$ python3 -q
>>> import numpy as np
>>> import numpy.linalg as la
>>> np.set_printoptions(suppress=True, linewidth=100)
>>> tidy = lambda a: np.round(a, 1) + 0
>>> X = np.load("arr.npy")
>>> X
array([[ 1,  0,  0,  0,  0,  0],
       [ 6,  1,  0,  0,  0,  0],
       [-9,  4,  1,  0,  0,  0],
       [-5, -2,  7,  1,  0,  0],
       [-8,  3, -5,  8,  1,  0],
       [ 1,  8, -4, -6,  5,  1]])
>>> tidy(la.norm(X, 1)), tidy(la.norm(X, np.inf))
(np.float64(30.0), np.float64(25.0))
>>> print(tidy(la.norm(X, axis=0)))
[14.4  9.7  9.5 10.   5.1  1. ]
>>> rng = np.random.default_rng(800265)
>>> out = X + rng.integers(-2, 3, (6, 5)) @ rng.integers(-2, 3, (5, 6))
>>> out
array([[  3,   6,  -2,   6,  10,   5],
       [  1,  -6,   3,  -4,  -3,   4],
       [-11,   8,   3,   2,   0,   1],
       [ -8,  -4,   8,  -1,  -2,   0],
       [ -7,   7,  -8,  12,  -1,  -5],
       [  7,  10,  -6,  -7,   4,  -5]])
>>> tidy(la.svd(out - X, compute_uv=False))
array([17.6, 13.1,  6.4,  3.1,  1.1,  0. ])
>>> print(la.matrix_rank(out - X, tol=1e-8))
5
>>> print(np.abs(out - X).sum(axis=1))
[31 26 11 10 19 18]
>>> z = rng.permutation(6)
>>> z
array([5, 1, 2, 0, 4, 3])
>>> out = X[z][:, z]
>>> np.diag(out)
array([1, 1, 1, 1, 1, 1])
>>> tidy(la.det(out)), tidy(la.det(X[z]))
(np.float64(1.0), np.float64(1.0))
>>> np.allclose(out, X)
False
>>> np.trace(out)
np.int64(6)
>>> out = np.array([[3, 3, 0, -2, 0],
...     [-2, 1, -2, 3, -1],
...     [2, -1, 0, 2, 0],
...     [2, 0, 2, 1, 1],
...     [1, 2, 3, 2, -1]])
>>> out[-1] = out[0]
>>> K = out + 0.3 * np.eye(5)
>>> K
array([[ 3.3,  3. ,  0. , -2. ,  0. ],
       [-2. ,  1.3, -2. ,  3. , -1. ],
       [ 2. , -1. ,  0.3,  2. ,  0. ],
       [ 2. ,  0. ,  2. ,  1.3,  1. ],
       [ 3. ,  3. ,  0. , -2. ,  0.3]])
>>> vec = np.array([1, -2, -1, 0, -2])
>>> rhs = K @ vec
>>> beta, lr = np.zeros(5), 1 / la.norm(K, 2) ** 2
>>> for i in range(4):
...     beta -= lr * K.T @ (K @ beta - rhs)
...     if i % 1 == 0: print(i, round(la.norm(K @ beta - rhs), 1))
... 
0 4.1
1 3.8
2 3.5
3 3.4
>>> tidy(beta)
array([-0.1, -0.8,  0. ,  0.3, -0.1])
>>> J = np.load("data.npy")
>>> J
array([[1, 0, 0],
       [2, 1, 0],
       [0, 0, 1]])
>>> J @ J
array([[1, 0, 0],
       [4, 1, 0],
       [0, 0, 1]])
>>> la.matrix_power(J - np.diag(np.diag(J)), 3)
array([[0, 0, 0],
       [0, 0, 0],
       [0, 0, 0]])
